$ python3 -q
>>> import numpy as np
>>> np.set_printoptions(precision=1, suppress=True, linewidth=140)
>>> m1 = np.loadtxt("run16.csv", delimiter=",")
>>> print(m1)
[[ 3.2 -6.  -8.9  6.8  2.1  6. ]
 [ 2.9 -6.  -9.   6.9  2.   6.1]
 [ 3.  -6.  -9.1  6.9  2.1  6.1]
 [ 2.9 -6.1 -8.9  7.   2.   5.9]
 [ 3.2 -6.  -9.   7.   1.9  6.1]
 [ 2.9 -5.9 -9.   7.1  2.   6. ]
 [ 3.  -6.  -8.9  6.9  1.8  6.1]
 [ 3.1 -5.9 -9.   6.9  1.9  6. ]
 [ 3.  -6.1 -9.   6.9  2.1  6.1]
 [ 3.1 -6.  -9.   7.2  2.2  6.1]
 [ 3.1 -6.1 -9.2  7.1  1.9  6. ]
 [ 3.1 -6.  -9.   7.   2.1  6.2]
 [ 3.1 -6.2 -8.8  7.1  2.   6. ]
 [ 2.8 -6.1 -9.   7.   2.1  6.2]
 [ 3.  -9.1  7.   4.   9.1  4.2]
 [ 3.  -9.   7.1  3.7  9.1  4.2]
 [ 3.  -8.9  7.   4.1  9.2  3.9]
 [ 2.9 -9.   6.9  4.   9.   4.1]
 [ 3.2 -9.   6.9  4.   9.   4.1]
 [ 3.  -9.   6.9  4.   8.9  4.1]
 [ 2.9 -9.1  7.   4.1  8.9  4. ]
 [ 3.  -8.9  7.2  3.9  9.1  4. ]
 [ 3.1 -9.   7.   3.9  8.9  4.2]
 [ 2.9 -9.   7.   4.1  9.2  3.9]
 [ 3.  -8.9  7.   3.8  8.9  3.9]
 [ 3.  -9.   7.1  4.   9.1  3.9]
 [ 3.  -8.9  6.9  4.   9.1  4.2]
 [ 3.1 -9.   7.1  4.   8.9  4.1]]
>>> Z = m1[[19, 17]].astype(float)
>>> for _ in range(5):
...     idx = np.linalg.norm(m1[:, None] - Z, axis=-1).argmin(axis=1)
...     Z = np.array([m1[idx == j].mean(axis=0) for j in range(2)])
... 
>>> print(idx)
[0 0 0 0 0 0 0 0 0 0 0 0 0 0 1 1 1 1 1 1 1 1 1 1 1 1 1 1]
>>> print(np.round(Z[1] - Z[0], 1) + 0)
[ 0. -3. 16. -3.  7. -2.]
>>> print(np.bincount(idx))
[14 14]
>>> print(np.abs(Z[1] - Z[0]).argmax())
2
>>> def softmax(z):
...     e = np.exp(z - z.max(axis=-1, keepdims=True))
...     return e / e.sum(axis=-1, keepdims=True)
... 
>>> print(np.round(softmax(m1[27] + -2), 1) + 0)
[0.  0.  0.1 0.  0.8 0. ]
>>> print(np.round(softmax(10 * m1[27]), 1) + 0)
[0. 0. 0. 0. 1. 0.]
>>> S = m1 @ m1.T / np.sqrt(6)
>>> print(softmax(S).round(6).argmax(axis=1))
[10 10 10 10 10 10 10 10 10 10 10 10 10 10 14 14 14 14 14 14 14 14 14 14 14 14 14 14]
>>> print(softmax(S)[27] @ m1)
[ 3.  -9.   7.   4.   9.1  4.1]
>>> Ac = m1 - m1.mean(axis=0)
>>> vecs = np.linalg.svd(Ac)[2][:2]
>>> out = Ac - Ac @ vecs.T @ vecs
>>> print(np.round(np.cov(Ac @ vecs.T, rowvar=False), 1) + 0)
[[84.7  0. ]
 [ 0.   0. ]]
>>> print((Ac @ vecs.T).std(axis=0))
[9.  0.1]
>>> print(np.linalg.norm(out, axis=1).round(6).argmax())
13
>>> J = np.load("data.npy")
>>> print(J)
[[0 0 1 1 1 1]
 [0 0 0 0 0 0]
 [1 0 0 0 0 0]
 [1 0 0 0 0 1]
 [1 0 0 0 0 0]
 [1 0 0 1 0 0]]
>>> # rank 4
>>> left, sv, vt = np.linalg.svd(J)
>>> vecs = vt[:(sv > 1e-8).sum()]
>>> rng = np.random.default_rng(203)
>>> x0 = J[4] + 4 * J[1] + rng.integers(2) * np.eye(6)[2]
>>> print(x0)
[1. 0. 0. 0. 0. 0.]
>>> print(np.linalg.matrix_rank(np.vstack([J, x0])))
4
>>> print(np.round(np.linalg.norm(x0 - vecs.T @ vecs @ x0), 1))
0.0
>>> print(np.linalg.cond(J) > 100)
True
>>> w, vecs = np.linalg.eigh(J)
>>> x0 = np.array([3, -1, 0, -2, -2, 1])
>>> print(x0 @ J @ x0)
-22
>>> print(np.linalg.eigvalsh(J[1:, 1:]))
[-1.  0.  0.  0.  1.]
>>> print(np.round(vecs * np.maximum(w, 0) @ vecs.T, 1) + 0)
[[1.  0.  0.5 0.7 0.5 0.7]
 [0.  0.  0.  0.  0.  0. ]
 [0.5 0.  0.3 0.2 0.3 0.2]
 [0.7 0.  0.2 0.6 0.2 0.6]
 [0.5 0.  0.3 0.2 0.3 0.2]
 [0.7 0.  0.2 0.6 0.2 0.6]]
>>> print(np.round(x0 @ J @ x0 / (x0 @ x0), 1), round(w[0], 1), round(w[-1], 1))
-1.2 -1.8 2.3
>>> print(np.abs(J).sum(axis=1).max(), np.round(np.abs(w).max(), 1))
4 2.3
>>> print((np.sign(vecs[:, -1].round(6)) == np.sign(vecs[0, -1].round(6))).astype(int))
[1 0 1 1 1 1]
>>> F = np.load("x.npy")
>>> print(F)
[[0 0 0 0 1 1]
 [0 0 0 1 0 1]
 [0 0 0 0 1 0]
 [0 1 0 0 0 0]
 [1 0 1 0 0 0]
 [1 1 0 0 0 0]]
>>> w, vecs = np.linalg.eigh(F)
>>> print(np.round(vecs.T @ F @ vecs, 1) + 0)
[[-1.8  0.   0.   0.   0.   0. ]
 [ 0.  -1.2  0.   0.   0.   0. ]
 [ 0.   0.  -0.4  0.   0.   0. ]
 [ 0.   0.   0.   0.4  0.   0. ]
 [ 0.   0.   0.   0.   1.2  0. ]
 [ 0.   0.   0.   0.   0.   1.8]]
>>> print(np.linalg.svd(F, compute_uv=False))
[1.8 1.8 1.2 1.2 0.4 0.4]
>>> print((w > 1e-8).sum(), (w < -1e-8).sum())
3 3
>>> print(round(float(w.sum()), 1), np.trace(F))
-0.0 0
>>> print(np.round(vecs @ np.diag(w) @ vecs.T, 1) + 0)
[[0. 0. 0. 0. 1. 1.]
 [0. 0. 0. 1. 0. 1.]
 [0. 0. 0. 0. 1. 0.]
 [0. 1. 0. 0. 0. 0.]
 [1. 0. 1. 0. 0. 0.]
 [1. 1. 0. 0. 0. 0.]]
>>> print(np.linalg.eigvalsh(F @ F))
[0.2 0.2 1.6 1.6 3.2 3.2]
>>> print(np.linalg.eigvalsh(F + 4 * np.eye(6)))
[2.2 2.8 3.6 4.4 5.2 5.8]
>>> print(np.abs(vecs[:, -1]).round(6).argmax())
0
>>> print(F.sum(axis=0))
[2 2 1 1 2 2]
>>> print(np.argwhere(np.triu(F)))
[[0 4]
 [0 5]
 [1 3]
 [1 5]
 [2 4]]
>>> print(np.trace(F @ F @ F) // 6)
0
>>> Lm = np.diag(F.sum(axis=1)) - F
>>> print(np.round(np.linalg.eigvalsh(Lm), 1) + 0)
[0.  0.3 1.  2.  3.  3.7]
>>> print(np.linalg.matrix_rank(Lm))
5
>>> print(Lm)
[[ 2  0  0  0 -1 -1]
 [ 0  2  0 -1  0 -1]
 [ 0  0  1  0 -1  0]
 [ 0 -1  0  1  0  0]
 [-1  0 -1  0  2  0]
 [-1 -1  0  0  0  2]]
>>> print(Lm @ np.ones(6))
[0. 0. 0. 0. 0. 0.]
>>> print((np.linalg.eigvalsh(Lm) < 1e-8).sum())
1
>>> idx = rng.permutation(6)
>>> print(idx)
[3 5 4 0 2 1]
>>> out = F[idx][:, idx]
>>> print(np.sort(np.abs(np.linalg.eigvals(out))))
[0.4 0.4 1.2 1.2 1.8 1.8]
>>> print(np.trace(out))
0
>>> print(F.reshape(-1, 2))
[[0 0]
 [0 0]
 [1 1]
 [0 0]
 [0 1]
 [0 1]
 [0 0]
 [0 0]
 [1 0]
 [0 1]
 [0 0]
 [0 0]
 [1 0]
 [1 0]
 [0 0]
 [1 1]
 [0 0]
 [0 0]]
>>> print(F.reshape(2, -1))
[[0 0 0 0 1 1 0 0 0 1 0 1 0 0 0 0 1 0]
 [0 1 0 0 0 0 1 0 1 0 0 0 1 1 0 0 0 0]]
>>> T = F.reshape(6, 2, -1)
>>> print(T.shape)
(6, 2, 3)
>>> print(T.transpose(1, 0, 2))
[[[0 0 0]
  [0 0 0]
  [0 0 0]
  [0 1 0]
  [1 0 1]
  [1 1 0]]

 [[0 1 1]
  [1 0 1]
  [0 1 0]
  [0 0 0]
  [0 0 0]
  [0 0 0]]]
>>> print(np.einsum("ihd,ihd->ih", T, T))
[[0 2]
 [0 2]
 [0 1]
 [1 0]
 [2 0]
 [2 0]]
>>> print(np.einsum("ihd,jhd->hij", T, T).shape)
(2, 6, 6)
>>> print(T.sum(axis=1))
[[0 1 1]
 [1 0 1]
 [0 1 0]
 [0 1 0]
 [1 0 1]
 [1 1 0]]
